% ipython --no-banner

In [1]: import numpy as np

In [2]: import numpy.linalg as la

In [3]: np.set_printoptions(precision=2, suppress=True, linewidth=120)

In [4]: J = np.maximum(np.array([[-2], [2], [-2], [-1], [-3], [-1], [2], [-2], [1], [-1], [-1], [-2]]) @ np.array([[-6, 0, -3, -9]]) + np.array([0, 0, 3, 3]), 0)

In [5]: J
Out[5]: 
array([[12,  0,  9, 21],
       [ 0,  0,  0,  0],
       [12,  0,  9, 21],
       [ 6,  0,  6, 12],
       [18,  0, 12, 30],
       [ 6,  0,  6, 12],
       [ 0,  0,  0,  0],
       [12,  0,  9, 21],
       [ 0,  0,  0,  0],
       [ 6,  0,  6, 12],
       [ 6,  0,  6, 12],
       [12,  0,  9, 21]])

In [6]: # row 2 repeats row 0

In [7]: la.cond(J) > 100
Out[7]: np.True_

In [8]: la.matrix_rank(J, rtol=0.1)
Out[8]: np.int64(1)

In [9]: print(np.round(la.norm(J, 2) / la.norm(J), 2))
1.0

In [10]: r = la.matrix_rank(J)

In [11]: r
Out[11]: np.int64(2)

In [12]: N = la.svd(J)[2][r:].T

In [13]: [int(la.matrix_rank(J[:i])) for i in range(1, len(J) + 1)]
Out[13]: [1, 1, 1, 2, 2, 2, 2, 2, 2, 2, 2, 2]

In [14]: print(la.matrix_rank(J.T @ J), la.matrix_rank(J @ J.T))
2 2

In [15]: [int(la.matrix_rank(np.delete(J, i, axis=0))) for i in range(12)]
Out[15]: [2, 2, 2, 2, 2, 2, 2, 2, 2, 2, 2, 2]

In [16]: left, s, Vh = la.svd(J)

In [17]: np.argmax(s[:-1] / (s[1:] + 1e-6)) + 1
Out[17]: np.int64(2)

In [18]: s.round(2) + 0
Out[18]: array([69.92,  2.68,  0.  ,  0.  ])

In [19]: Y = left[:, :2] @ np.diag(s[:2]) @ Vh[:2]

In [20]: la.matrix_rank(J, rtol=0.05)
Out[20]: np.int64(1)

In [21]: round(la.norm(J - Y) / la.norm(J), 2)
Out[21]: np.float64(0.0)

In [22]: data = np.loadtxt("arr.csv", delimiter=",")

In [23]: data
Out[23]: 
array([[ 51.53,  59.15,  28.67,  48.03],
       [ 48.09,  56.51,  26.92,  45.88],
       [ 39.92,  50.1 ,  22.8 ,  40.67],
       [  9.87,  22.81,   8.29,  18.65],
       [  6.06,  18.36,   6.51,  15.08],
       [  0.65,  10.39,   3.79,   8.7 ],
       [ -0.07,   8.93,   3.36,   7.53],
       [ -0.15,   8.75,   3.3 ,   7.38],
       [ -1.24,   5.53,   2.38,   4.78],
       [ -1.41,   4.49,   2.08,   3.92],
       [ -1.43,   4.38,   2.04,   3.83],
       [ -1.46,   3.67,   1.83,   3.24],
       [  0.4 ,  -0.3 ,  -0.34,  -0.31],
       [  0.57,  -0.41,  -0.5 ,  -0.43],
       [  0.64,  -0.45,  -0.56,  -0.47],
       [  0.88,  -0.58,  -0.77,  -0.62],
       [  1.69,  -0.88,  -1.54,  -1.02],
       [  2.77,  -1.07,  -2.73,  -1.4 ],
       [  2.91,  -1.08,  -2.9 ,  -1.44],
       [  5.12,  -0.77,  -6.62,  -1.88],
       [  6.58,   2.44, -23.84,  -2.02],
       [  5.48,   3.49, -30.19,  -2.1 ],
       [  3.15,   4.78, -39.19,  -2.31],
       [  2.47,   5.06, -41.37,  -2.38],
       [  0.49,   5.76, -47.21,  -2.6 ],
       [ -1.25,   6.27, -51.89,  -2.81],
       [ -8.72,   7.81, -69.3 ,  -3.81]])

In [24]: # rows and columns are dependent

In [25]: Y = data / la.norm(data, axis=1, keepdims=True)

In [26]: cov = Y @ Y.T

In [27]: print((cov - 2 * np.eye(27)).round(6).argmax(axis=1))
[ 1  0  1  4  3  6  7  6  9 10  9 10 13 14 13 14 15 18 17 18 21 20 23 22 25 24 25]
